>>> import numpy as np
>>> np.set_printoptions(precision=4, suppress=True, linewidth=140)
>>> tidy = lambda a: np.round(a, 4) + 0
>>> W0 = np.array([[0, 0, 1], [0, 0, 1], [1, 1, 0]])
>>> print(W0)
[[0 0 1]
 [0 0 1]
 [1 1 0]]
>>> print(tidy(np.linalg.det(2 * W0)), tidy(np.linalg.det(W0)))
0.0 0.0
>>> print(tidy(np.linalg.det(W0.T)))
0.0
>>> print(np.einsum("ii->", W0))
0
>>> vals, vecs = np.linalg.eigh(W0)
>>> x0 = np.array([2, 2, 1])
>>> print(tidy(vecs * np.abs(vals) @ vecs.T))
[[0.7071 0.7071 0.    ]
 [0.7071 0.7071 0.    ]
 [0.     0.     1.4142]]
>>> print(tidy(np.linalg.eigvalsh(W0[1:, 1:])))
[-1.  1.]
>>> A = np.loadtxt("mat.csv", delimiter=",")
>>> print(A)
[[5. 2. 5. 2. 5.]
 [4. 3. 3. 4. 4.]
 [0. 5. 2. 2. 4.]
 [0. 5. 3. 3. 2.]
 [5. 1. 2. 0. 5.]]
>>> rng = np.random.default_rng(5229)
>>> labels = rng.permutation(5)
>>> print(labels)
[1 2 3 0 4]
>>> B = A[labels][:, labels]
>>> print(np.allclose(B, A))
False
>>> print(tidy(np.sort(np.abs(np.linalg.eigvals(B)))))
[ 0.7801  2.2215  2.2215  4.5773 15.2085]
>>> print(B)
[[3. 3. 4. 4. 4.]
 [5. 2. 2. 0. 4.]
 [5. 3. 3. 0. 2.]
 [2. 5. 2. 5. 5.]
 [1. 2. 0. 5. 5.]]
>>> print(tidy(np.linalg.det(B)), tidy(np.linalg.det(A[labels])))
-268.0 268.0
>>> print(np.trace(B))
18.0
>>> vals, vecs = np.linalg.eigh(W0)
>>> print(tidy(vecs.T @ vecs))
[[1. 0. 0.]
 [0. 1. 0.]
 [0. 0. 1.]]
>>> print(tidy(vecs.T @ W0 @ vecs))
[[-1.4142  0.      0.    ]
 [ 0.      0.      0.    ]
 [ 0.      0.      1.4142]]
>>> print(vals.sum(), np.trace(W0))
0.0 0
>>> print(tidy(vals))
[-1.4142  0.      1.4142]
>>> print(tidy(vecs @ np.diag(vals) @ vecs.T))
[[0. 0. 1.]
 [0. 0. 1.]
 [1. 1. 0.]]
>>> print(tidy(np.linalg.svd(W0, compute_uv=False)))
[1.4142 1.4142 0.    ]
>>> print(np.abs(vecs[:, -1]).round(6).argmax())
2
>>> m1 = np.loadtxt("sample10.csv", delimiter=",")
>>> print(m1)
[[0. 0. 1. 0. 0.]
 [0. 0. 0. 1. 1.]
 [1. 0. 0. 0. 0.]
 [0. 1. 0. 0. 1.]
 [0. 1. 0. 1. 0.]]
>>> print(np.all(np.linalg.eigvalsh(m1) > 0))
False
>>> print([round(float(np.linalg.det(m1[:i, :i])), 2) + 0 for i in range(1, 6)])
[0.0, 0.0, 0.0, 1.0, -2.0]
>>> print(tidy(np.linalg.eigvalsh(m1).min()))
-1.0
>>> vals, vecs = np.linalg.eigh(m1)
>>> print(tidy(np.linalg.eigvalsh(m1 + -2 * np.eye(5))))
[-3. -3. -3. -1.  0.]
>>> print(np.abs(vecs[:, -1]).round(6).argmax())
1
>>> print(tidy(np.linalg.eigvalsh(m1 @ m1)))
[1. 1. 1. 1. 4.]
>>> vals, vecs = np.linalg.eigh(m1)
>>> x0 = np.array([0, 2, 1, 2, 1])
>>> print(x0 @ m1 @ x0 / (x0 @ x0), tidy(vals[0]), tidy(vals[-1]))
1.6 -1.0 2.0
>>> print(x0 @ m1 @ x0)
16.0
>>> print(tidy(vecs * np.abs(vals) @ vecs.T))
[[1.     0.     0.     0.     0.    ]
 [0.     1.3333 0.     0.3333 0.3333]
 [0.     0.     1.     0.     0.    ]
 [0.     0.3333 0.     1.3333 0.3333]
 [0.     0.3333 0.     0.3333 1.3333]]
>>> K = np.array([[1.0, 0.0, 0.0], [0.0, 1.0, 0.0], [0.0, 0.0, 1.0]])
>>> print(tidy(np.sort(np.abs(np.linalg.eigvals(K)))[::-1]))
[1. 1. 1.]
>>> print(tidy(np.linalg.matrix_power(K, 100)))
[[1. 0. 0.]
 [0. 1. 0.]
 [0. 0. 1.]]
>>> p = np.eye(3)[1]
>>> for _ in range(5):
...     p = p @ K
...     print(p.round(4))
... 
[0. 1. 0.]
[0. 1. 0.]
[0. 1. 0.]
[0. 1. 0.]
[0. 1. 0.]
>>> vals, vecs = np.linalg.eigh(K)
>>> x0 = np.array([0, 2, 0])
>>> print(np.abs(K).sum(axis=1).max(), np.abs(vals).max())
1.0 1.0
>>> print(vecs * np.maximum(vals, 0) @ vecs.T)
[[1. 0. 0.]
 [0. 1. 0.]
 [0. 0. 1.]]
>>> print(tidy(np.linalg.norm(K, axis=0)))
[1. 1. 1.]
